In [1]: import numpy as np

In [2]: np.set_printoptions(precision=3, suppress=True, linewidth=160, floatmode="fixed")

In [3]: def rd(a):
   ...:     return np.round(a, 3) + 0
   ...: 

In [4]: rng = np.random.default_rng(3034)

In [5]: lab = rng.integers(0, 3, 6)

In [6]: data = (lab[:, None] == lab) * 2 + np.eye(6)

In [7]: data
Out[7]: 
array([[3.000, 2.000, 0.000, 0.000, 0.000, 0.000],
       [2.000, 3.000, 0.000, 0.000, 0.000, 0.000],
       [0.000, 0.000, 3.000, 0.000, 0.000, 0.000],
       [0.000, 0.000, 0.000, 3.000, 2.000, 2.000],
       [0.000, 0.000, 0.000, 2.000, 3.000, 2.000],
       [0.000, 0.000, 0.000, 2.000, 2.000, 3.000]])

In [8]: vals, vecs = np.linalg.eigh(data)

In [9]: vec = np.array([2, 2, 0, 1, 2, 0])

In [10]: np.abs(data).sum(axis=1).max(), rd(np.abs(vals).max())
Out[10]: (np.float64(7.0), np.float64(7.0))

In [11]: rd(vecs * np.sqrt(vals) @ vecs.T)
Out[11]: 
array([[1.618, 0.618, 0.000, 0.000, 0.000, 0.000],
       [0.618, 1.618, 0.000, 0.000, 0.000, 0.000],
       [0.000, 0.000, 1.732, 0.000, 0.000, 0.000],
       [0.000, 0.000, 0.000, 1.549, 0.549, 0.549],
       [0.000, 0.000, 0.000, 0.549, 1.549, 0.549],
       [0.000, 0.000, 0.000, 0.549, 0.549, 1.549]])

In [12]: rd(vecs * np.abs(vals) @ vecs.T)
Out[12]: 
array([[3.000, 2.000, 0.000, 0.000, 0.000, 0.000],
       [2.000, 3.000, 0.000, 0.000, 0.000, 0.000],
       [0.000, 0.000, 3.000, 0.000, 0.000, 0.000],
       [0.000, 0.000, 0.000, 3.000, 2.000, 2.000],
       [0.000, 0.000, 0.000, 2.000, 3.000, 2.000],
       [0.000, 0.000, 0.000, 2.000, 2.000, 3.000]])

In [13]: vec @ data @ vec
Out[13]: np.float64(63.0)

In [14]: rd(np.linalg.eigvalsh(data[1:, 1:]))
Out[14]: array([1.000, 1.000, 3.000, 3.000, 7.000])

In [15]: (np.sign(vecs[:, -1].round(6)) == np.sign(vecs[0, -1].round(6))).astype(int)
Out[15]: array([1, 1, 1, 0, 0, 0])

In [16]: data[3] @ data[4]
Out[16]: np.float64(16.0)

In [17]: rd(np.linalg.norm(data, 1)), rd(np.linalg.norm(data, np.inf))
Out[17]: (np.float64(7.0), np.float64(7.0))

In [18]: rd(np.linalg.norm(data, axis=1))
Out[18]: array([3.606, 3.606, 3.000, 4.123, 4.123, 4.123])

In [19]: np.linalg.norm(data, axis=1).argmax()
Out[19]: np.int64(3)

In [20]: rd(np.linalg.norm(data, "nuc"))
Out[20]: np.float64(18.0)

In [21]: np.linalg.norm(data, axis=2)
AxisError: axis 2 is out of bounds for array of dimension 2


In [22]: np.flatnonzero(np.linalg.matrix_power((data != 0) + (data.T != 0) + np.eye(6), 6)[2])
Out[22]: array([2])

In [23]: rd(np.sort(np.linalg.eigvals(data).real))
Out[23]: array([1.000, 1.000, 1.000, 3.000, 5.000, 7.000])

In [24]: (data != 0).astype(int)
Out[24]: 
array([[1, 1, 0, 0, 0, 0],
       [1, 1, 0, 0, 0, 0],
       [0, 0, 1, 0, 0, 0],
       [0, 0, 0, 1, 1, 1],
       [0, 0, 0, 1, 1, 1],
       [0, 0, 0, 1, 1, 1]])

In [25]: mat = np.load("test3.npy")

In [26]: mat
Out[26]: 
array([[23,  0,  2,  2, -1, -1],
       [-2, 12, -1,  1, -1,  2],
       [-1, -1,  4,  1,  0,  2],
       [ 2, -1,  0,  4,  0,  2],
       [ 2,  0,  1, -2, 23,  1],
       [-1, -1, -2,  2,  1, 26]])

In [27]: A2 = np.linalg.inv(mat)

In [28]: rd(np.linalg.det(mat) * np.linalg.det(A2))
Out[28]: np.float64(1.0)

In [29]: rd(np.linalg.det(mat) * A2)
Out[29]: 
array([[ 114479.000,   -7291.000,  -53843.000,  -46146.000,    4117.000,   12497.000],
       [  23708.000,  213518.000,   31946.000,  -60913.000,   10910.000,  -13704.000],
       [  42234.000,   34923.000,  619463.000, -164108.000,    4932.000,  -36279.000],
       [ -58167.000,   53855.000,   11498.000,  695631.000,    2459.000,  -60869.000],
       [ -17445.000,    3523.000,  -23287.000,   74817.000,  113053.000,   -9254.000],
       [  13709.000,    6340.000,   46820.000,  -73129.000,   -3580.000,  102389.000]])

In [30]: rd(np.linalg.cond(mat))
Out[30]: np.float64(7.889)

In [31]: np.allclose(A2, mat.T)
Out[31]: False

In [32]: rd(np.linalg.inv(A2))
Out[32]: 
array([[23.000,  0.000,  2.000,  2.000, -1.000, -1.000],
       [-2.000, 12.000, -1.000,  1.000, -1.000,  2.000],
       [-1.000, -1.000,  4.000,  1.000,  0.000,  2.000],
       [ 2.000, -1.000,  0.000,  4.000,  0.000,  2.000],
       [ 2.000,  0.000,  1.000, -2.000, 23.000,  1.000],
       [-1.000, -1.000, -2.000,  2.000,  1.000, 26.000]])

In [33]: A2 = mat[0, 0] * mat[1:] - np.outer(mat[1:, 0], mat[0])

In [34]: A2
Out[34]: 
array([[  0, 276, -19,  27, -25,  44],
       [  0, -23,  94,  25,  -1,  45],
       [  0, -23,  -4,  88,   2,  48],
       [  0,   0,  19, -50, 531,  25],
       [  0, -23, -44,  48,  22, 597]])

In [35]: np.linalg.matrix_rank(A2), np.linalg.matrix_rank(mat)
Out[35]: (np.int64(5), np.int64(6))

In [36]: rd(mat[:, 0] / mat[0, 0])
Out[36]: array([ 1.000, -0.087, -0.043,  0.087,  0.087, -0.043])

In [37]: X = np.loadtxt("data.csv", delimiter=",")

In [38]: X
Out[38]: 
array([[  9.000,   5.000,   6.000,   5.000,   0.000,  -1.000,   5.000,  -8.000,  -2.000,  -7.000],
       [ -4.000,   8.000,  -9.000,  -8.000,   5.000,  -3.000,  -3.000,   1.000,   9.000,   1.000],
       [  5.000,  -3.000,  -4.000,  -3.000,  -2.000,   2.000,   8.000,  -9.000,  -2.000,   9.000],
       [  0.000,   1.000,   8.000,  -8.000,  -2.000,   2.000,  -1.000,  -7.000,   3.000,   9.000],
       [ -5.000,   9.000,   6.000,   4.000,  -2.000,   4.000,  -8.000,  -7.000,  -6.000,  -1.000],
       [  4.000,  -2.000,   0.000,   2.000,  -5.000,  -8.000,   3.000,  -8.000,   8.000,   6.000],
       [  1.000,   7.000,   9.000,   4.000,  -1.000,  -4.000,   0.000,  -6.000,   3.000,  -3.000],
       [  8.000,  -3.000,   5.000,   6.000,  -8.000,  -8.000,   5.000,  -4.000,   1.000,  -6.000],
       [ -9.000,   8.000,   5.000,   8.000,   3.000,  -4.000,   5.000,  -6.000,  -6.000,   6.000],
       [  7.000,  -5.000,   8.000,   8.000,   1.000,   9.000,   9.000,   5.000,   6.000,  -1.000],
       [ -3.000,  -7.000,   4.000,  -7.000,  -3.000,   4.000,   1.000,   1.000,   3.000,   9.000],
       [ -3.000,  29.000, -21.000, -19.000,  15.000, -10.000,  -4.000,  -5.000,  25.000,  -4.000]])

In [39]: vec = np.array([3, -3, -3, 0, 2, 2, 0, -2, 2, 0])

In [40]: y = X @ vec

In [41]: c, lr = np.zeros(10), 1 / np.linalg.norm(X, 2) ** 2

In [42]: for i in range(50):
    ...:     c -= lr * X.T @ (X @ c - y)
    ...:     if i % 10 == 0: print(i, round(np.linalg.norm(X @ c - y), 3))
    ...: 
0 93.741
10 27.327
20 18.486
30 14.362
40 12.028

In [43]: rd(np.linalg.cond(X))
Out[43]: np.float64(56.977)
